$ python3 -q
>>> import numpy as np
>>> np.set_printoptions(suppress=True, linewidth=160)
>>> K = np.load("layer5.npy")
>>> K
array([[0, 1],
       [1, 0]])
>>> [round(float(np.linalg.det(K[:i, :i])), 2) + 0 for i in range(1, 3)]
[0.0, -1.0]
>>> np.all(np.linalg.eigvalsh(K) > 0)
np.False_
>>> T = np.stack([K, 5 * K, K[::-1]])
>>> T.sum(axis=0)
array([[1, 6],
       [6, 1]])
>>> np.einsum("bij,cij->bc", T, T)
array([[ 2, 10,  0],
       [10, 50,  0],
       [ 0,  0,  2]])
>>> np.linalg.matrix_rank(T.reshape(3, -1))
np.int64(2)
>>> np.round(np.linalg.norm(T, axis=(1, 2)), 2)
array([1.41, 7.07, 1.41])
>>> K.sum(axis=1)
array([1, 1])
>>> np.round(np.sort(np.abs(np.linalg.eigvals(K)))[::-1], 2)
array([1., 1.])
>>> pr = np.eye(2)[1]
>>> for _ in range(6):
...     pr = pr @ K
...     print(pr.round(2))
... 
[1. 0.]
[0. 1.]
[1. 0.]
[0. 1.]
[1. 0.]
[0. 1.]
>>> K @ K.T
array([[1, 0],
       [0, 1]])
>>> Uu, sv, Vt = np.linalg.svd(K, full_matrices=False)
>>> Vt @ Vt.T
array([[1., 0.],
       [0., 1.]])
>>> round(np.sqrt((sv ** 2).sum()), 2), np.round(np.linalg.norm(K), 2)
(np.float64(1.41), np.float64(1.41))
>>> np.allclose(Uu * sv @ Vt, K)
True
>>> sv / sv[0]
array([1., 1.])
>>> (sv > 1e-8).sum()
np.int64(2)
>>> np.cumsum(sv ** 2) / np.sum(sv ** 2)
array([0.5, 1. ])
>>> E = np.load("mat.npy")
>>> E
array([[ 3, -2,  5],
       [ 3,  2,  1],
       [ 1,  2, -1]])
>>> r = np.linalg.matrix_rank(E)
>>> r
np.int64(2)
>>> ns = np.linalg.svd(E)[2][r:].T
>>> [int(np.linalg.matrix_rank(E[:i])) for i in range(1, len(E) + 1)]
[1, 2, 2]
>>> [int(np.linalg.matrix_rank(np.delete(E, i, axis=0))) for i in range(3)]
[2, 2, 2]
>>> np.round(ns[:, 0] / ns[np.abs(ns[:, 0]).round(6).argmax(), 0], 2)
array([ 1., -1., -1.])
>>> data = np.load("data.npy")
>>> data
array([[  4,  -2,  -5],
       [ -2,   2,  -7],
       [  1,  -4,   2],
       [ -6, -13,   6],
       [ -8, -16,  10],
       [-12, -14,   6],
       [-12, -12,   6],
       [ -5, -12,   4],
       [  2,  -7,   7],
       [ -2, -12,   4],
       [  7, -15,   4],
       [  4, -19,  -2],
       [  6, -25,  -3],
       [ -3, -23,   4],
       [  4, -20,   0],
       [ 12, -17,   5],
       [ 21, -25,  10],
       [ 20, -20,  19],
       [ 22, -27,  17],
       [ 21, -25,  22],
       [ 14, -33,  30],
       [ 19, -37,  21],
       [ 17, -37,  28],
       [ 15, -43,  30]])
>>> Ac = data - data.mean(axis=0)
>>> Uu, sv, Vt = np.linalg.svd(Ac, full_matrices=False)
>>> round(float((sv ** 2).sum() ** 2 / (sv ** 4).sum()), 2)
1.53
>>> np.abs(Uu[:, 0]).argmax()
np.int64(23)
>>> np.abs(Vt[0]).argmax()
np.int64(1)
>>> sv.round(2)
array([81.62, 34.39, 23.7 ])
>>> np.round(sv ** 2 / (sv ** 2).sum(), 2)
array([0.79, 0.14, 0.07])
>>> (np.sign(Uu[:, 0]) == np.sign(Uu[0, 0])).astype(int)
array([1, 1, 1, 1, 1, 1, 1, 1, 1, 1, 1, 1, 1, 1, 1, 1, 0, 0, 0, 0, 0, 0, 0, 0])
>>> Ac = (data - data.mean(axis=0)) / data.std(axis=0)
>>> np.argwhere(np.abs(Ac) > 2)
array([[23,  1]])
>>> b = np.linalg.lstsq(np.delete(Ac, 0, axis=1), Ac[:, 0])[0]
>>> round(1 - np.var(Ac[:, 0] - np.delete(Ac, 0, axis=1) @ b), 2)
np.float64(0.44)
>>> np.abs(b).argmax()
np.int64(0)
>>> P = data @ np.linalg.solve(data.T @ data, data.T)
>>> np.round(P @ data[:, 0], 2)
array([  4.,  -2.,   1.,  -6.,  -8., -12., -12.,  -5.,   2.,  -2.,   7.,   4.,   6.,  -3.,   4.,  12.,  21.,  20.,  22.,  21.,  14.,  19.,  17.,  15.])
>>> np.trace(P)
np.float64(3.0)
>>> np.round(np.linalg.eigvalsh(P), 2) + 0
array([0., 0., 0., 0., 0., 0., 0., 0., 0., 0., 0., 0., 0., 0., 0., 0., 0., 0., 0., 0., 0., 1., 1., 1.])
>>> W0 = np.load("case14.npy")
>>> W0
array([[2, 5, 4, 2],
       [2, 0, 8, 3],
       [1, 2, 2, 7],
       [9, 4, 4, 5]])
>>> O = W0.astype(float).copy()
>>> for j in range(4):
...     O[:, j] -= O[:, :j] @ (O[:, :j].T @ O[:, j])
...     O[:, j] /= np.linalg.norm(O[:, j])
... 
>>> np.round(O.T @ O, 2) + 0
array([[1., 0., 0., 0.],
       [0., 1., 0., 0.],
       [0., 0., 1., 0.],
       [0., 0., 0., 1.]])
>>> T = np.stack([W0, 5 * W0, W0[::-1]])
>>> T.sum(axis=0)
array([[21, 34, 28, 17],
       [13,  2, 50, 25],
       [ 8, 12, 20, 45],
       [56, 29, 28, 32]])
>>> T.shape
(3, 4, 4)
>>> np.linalg.matrix_rank(T)
array([4, 4, 4])
>>> np.round(np.linalg.norm(T, axis=(1, 2)), 2)
array([17.94, 89.72, 17.94])
>>> (T @ W0.T).shape
(3, 4, 4)
>>> u = np.array([-5, -5, 1])
>>> np.array([np.convolve(row, u, "same") for row in W0])
array([[-35, -43, -25,  -6],
       [-10, -38, -55,  -7],
       [-15, -19, -43, -33],
       [-65, -31, -41, -21]])
>>> np.polyval(u, W0[3])
array([-449,  -99,  -99, -149])
>>> np.correlate(W0[3], W0[0], "full")
array([18, 44, 69, 64, 48, 33, 10])
>>> out = W0[0, 0] * W0[1:] - np.outer(W0[1:, 0], W0[0])
>>> out
array([[  0, -10,   8,   2],
       [  0,  -1,   0,  12],
       [  0, -37, -28,  -8]])
>>> W0[:, 0] / W0[0, 0]
array([1. , 1. , 0.5, 4.5])
>>> np.linalg.matrix_rank(out), np.linalg.matrix_rank(W0)
(np.int64(3), np.int64(4))
>>> np.flatnonzero(~out.round(6).any(axis=1))
array([], dtype=int64)
>>> vec = np.array([0, 3, 1, 1])
>>> rhs = W0 @ vec
>>> b, lr = np.zeros(4), 1 / np.linalg.norm(W0, 2) ** 2
>>> for i in range(25):
...     b -= lr * W0.T @ (W0 @ b - rhs)
...     if i % 5 == 0: print(i, round(np.linalg.norm(W0 @ b - rhs), 2))
... 
0 9.01
5 6.65
10 4.95
15 3.71
20 2.79
>>> b.round(2)
array([0.27, 2.47, 0.97, 1.12])
>>> J = np.load("arr.npy")
>>> J
array([[ 5.91, -0.83, -4.32],
       [ 6.6 , -0.68, -7.18],
       [ 5.58,  0.08, -7.17],
       [ 3.17,  1.59, -1.24],
       [ 5.87,  0.7 , -4.45],
       [ 3.21,  4.39, -0.98],
       [ 2.12,  1.48, -2.55],
       [ 4.16,  0.32, -8.18],
       [ 4.14,  2.28, -7.24],
       [ 4.64,  2.6 , -7.3 ],
       [ 2.44,  3.17, -3.17]])
>>> C2 = np.cov(J, rowvar=False)
>>> np.argwhere(np.triu(np.abs(np.corrcoef(J.T)) > 0.8, 1))
array([], shape=(0, 2), dtype=int64)
>>> np.argsort(-J.std(axis=0).round(6), kind="stable")
array([2, 1, 0])
>>> np.round(np.corrcoef(J.T), 2)
array([[ 1.  , -0.71, -0.58],
       [-0.71,  1.  ,  0.47],
       [-0.58,  0.47,  1.  ]])
>>> C2.round(2)
array([[ 2.28, -1.77, -2.32],
       [-1.77,  2.7 ,  2.04],
       [-2.32,  2.04,  7.02]])
>>> np.round(np.polyfit(J[:, 1], J[:, 2], 1), 2)
array([ 0.76, -5.93])
>>> out = np.c_[J[:, :1] @ np.array([[2]]), np.array([1, 0, 0, 4, 4, 1, 2, 1, 4, 5, 0])]
>>> out
array([[11.82,  1.  ],
       [13.2 ,  0.  ],
       [11.16,  0.  ],
       [ 6.34,  4.  ],
       [11.74,  4.  ],
       [ 6.42,  1.  ],
       [ 4.24,  2.  ],
       [ 8.32,  1.  ],
       [ 8.28,  4.  ],
       [ 9.28,  5.  ],
       [ 4.88,  0.  ]])
>>> np.linalg.matrix_rank(out)
np.int64(2)
>>> np.round(np.linalg.lstsq(J, out[:, 0])[0], 2) + 0
array([2., 0., 0.])
>>> np.linalg.matrix_rank(np.c_[J, out])
np.int64(4)
>>> np.round(np.linalg.norm(out - J @ np.linalg.lstsq(J, out)[0], axis=0), 2) + 0
array([0.  , 5.72])
>>> out = np.array([[-2, -2], [-1, 0]])
>>> C = np.array([[2, 1, 2], [2, 2, 0], [-2, -1, 0]])
>>> F = np.kron(out, C)
>>> F
array([[-4, -2, -4, -4, -2, -4],
       [-4, -4,  0, -4, -4,  0],
       [ 4,  2,  0,  4,  2,  0],
       [-2, -1, -2,  0,  0,  0],
       [-2, -2,  0,  0,  0,  0],
       [ 2,  1,  0,  0,  0,  0]])
>>> round(float(np.linalg.det(F)), 2)
-128.0
>>> np.trace(F)
np.int64(-8)
>>> np.round(np.sort(np.abs(np.linalg.eigvals(F))), 2)
array([1.04, 1.04, 1.46, 3.86, 3.86, 5.46])
>>> (F - F.T) / 2
array([[ 0. ,  1. , -4. , -1. ,  0. , -3. ],
       [-1. ,  0. , -1. , -1.5, -1. , -0.5],
       [ 4. ,  1. ,  0. ,  3. ,  1. ,  0. ],
       [ 1. ,  1.5, -3. ,  0. ,  0. ,  0. ],
       [ 0. ,  1. , -1. ,  0. ,  0. ,  0. ],
       [ 3. ,  0.5,  0. ,  0. ,  0. ,  0. ]])
>>> O, R = np.linalg.qr(F)
>>> np.trace(O @ O.T)
np.float64(6.0)
>>> np.round(O @ R, 2) + 0
array([[-4., -2., -4., -4., -2., -4.],
       [-4., -4.,  0., -4., -4.,  0.],
       [ 4.,  2.,  0.,  4.,  2.,  0.],
       [-2., -1., -2.,  0.,  0.,  0.],
       [-2., -2.,  0.,  0.,  0.,  0.],
       [ 2.,  1.,  0.,  0.,  0.,  0.]])
>>> u = np.array([0, 0, -3, -2, -3, -1])
>>> out = F + np.outer(u, np.eye(6)[3])
>>> round(float(np.linalg.det(out) / np.linalg.det(F)), 2), round(1 + np.linalg.solve(F, u)[3], 2)
(2.0, np.float64(2.0))
>>> O, evecs = np.linalg.qr(F[:, :2])[0], np.linalg.qr(F[:, 2:])[0]
>>> sv = np.linalg.svd(O.T @ evecs, compute_uv=False)
>>> np.round(np.degrees(np.arccos(sv.clip(0, 1))), 2)
array([18.43, 26.57])
>>> round(float(np.linalg.norm(O @ O.T - evecs @ evecs.T, 2)), 2)
1.0
>>> sv.round(2)
array([0.95, 0.89])
>>> (sv > 0.9).sum()
np.int64(1)
>>> vec = np.array([1, 0, -1, 1, 1, 1])
>>> (F * vec).sum(axis=1)
array([-10, -12,  10,   0,  -2,   2])
>>> F @ vec
array([-10, -12,  10,   0,  -2,   2])
>>> (F @ vec).argmax()
np.int64(2)
>>> np.sign((F @ vec).round(6))
array([-1, -1,  1,  0, -1,  1])
>>> F @ np.eye(6)[1]
array([-2., -4.,  2., -1., -2.,  1.])
>>> F @ (2 * vec)
array([-20, -24,  20,   0,  -4,   4])
>>> np.linalg.norm(F @ vec) <= np.linalg.norm(F, 2) * np.linalg.norm(vec) + 1e-9
np.True_
>>> m1 = np.loadtxt("block5.csv", delimiter=",")
>>> m1
array([[-0.15,  0.03,  0.29, -0.45],
       [-0.75,  0.69, -1.61, -4.95],
       [ 0.35, -0.32,  0.74,  2.3 ]])
>>> r = np.linalg.matrix_rank(m1)
>>> r
np.int64(2)
>>> ns = np.linalg.svd(m1)[2][r:].T
>>> ns.shape
(4, 2)
>>> np.linalg.matrix_rank(m1.T @ m1), np.linalg.matrix_rank(m1 @ m1.T)
(np.int64(2), np.int64(2))
>>> [int(np.linalg.matrix_rank(m1[:, :j + 1])) for j in range(4)]
[1, 2, 2, 2]
>>> np.linalg.lstsq(m1[:-1].T, m1[-1])[2]
np.int32(2)
>>> np.unique(m1.round(6), axis=0).shape
(3, 4)
>>> T = np.stack([m1, 4 * m1, m1[::-1]])
>>> np.linalg.matrix_rank(T)
array([2, 2, 2])
>>> np.round(np.linalg.norm(T, axis=(1, 2)), 2)
array([ 5.87, 23.5 ,  5.87])
>>> np.round(T.sum(axis=0), 2)
array([[ -0.4 ,  -0.17,   2.19,   0.05],
       [ -4.5 ,   4.14,  -9.66, -29.7 ],
       [  1.6 ,  -1.57,   3.99,  11.05]])
>>> T.shape
(3, 3, 4)
>>> np.linalg.cond(m1) > 100
np.True_
>>> np.argsort(-np.linalg.norm(m1, axis=0).round(6), kind="stable")[:3]
array([3, 2, 0])
>>> X = np.tril(np.array([[2, 1, 1, -2], [3, 2, 1, 2], [3, 0, -2, 0], [-2, 1, 0, 1]]), -1) + np.eye(4, dtype=int)
>>> X
array([[ 1,  0,  0,  0],
       [ 3,  1,  0,  0],
       [ 3,  0,  1,  0],
       [-2,  1,  0,  1]])
>>> # column 0 dominates
>>> u = np.array([-2, 1, -1, -1])
>>> out = X + np.outer(u, np.eye(4)[1])
>>> np.linalg.matrix_rank(np.linalg.inv(out) - np.linalg.inv(X), tol=1e-8)
np.int64(1)
>>> np.linalg.matrix_rank(out - X)
np.int64(1)
>>> np.round(np.sort(np.linalg.eigvals(X)), 2)
array([1., 1., 1., 1.])
>>> [int(np.linalg.matrix_rank(np.linalg.matrix_power(X, p))) for p in range(1, 5)]
[4, 4, 4, 4]
>>> np.prod(np.diag(X)), round(np.linalg.det(X), 2)
(np.int64(1), np.float64(1.0))
>>> rng = np.random.default_rng(16489)
>>> lab = rng.permutation(4)
>>> lab
array([1, 3, 0, 2])
>>> out = X[lab][:, lab]
>>> np.trace(out)
np.int64(4)
>>> out
array([[ 1,  0,  3,  0],
       [ 1,  1, -2,  0],
       [ 0,  0,  1,  0],
       [ 0,  0,  3,  1]])
>>> u = np.array([-2, -1])
>>> np.correlate(X[1], X[2], "full")
array([0, 3, 1, 9, 3, 0, 0])
>>> np.cross(X[1, :3], X[2, :3])
array([ 1, -3, -3])
>>> np.array([np.convolve(row, u, "same") for row in X])
array([[-2, -1,  0,  0],
       [-6, -5, -1,  0],
       [-6, -3, -2, -1],
       [ 4,  0, -1, -2]])
>>> vec = np.array([5, 2, 5, 0])
>>> rhs = X @ vec
>>> rhs
array([ 5, 17, 20, -8])
>>> np.round(np.linalg.solve(X, rhs), 2) + 0
array([5., 2., 5., 0.])
>>> np.round(np.linalg.solve(X, -2 * rhs), 2) + 0
array([-10.,  -4., -10.,   0.])
>>> np.round(np.linalg.solve(X, rhs + X[:, 0]), 2) + 0
array([6., 2., 5., 0.])
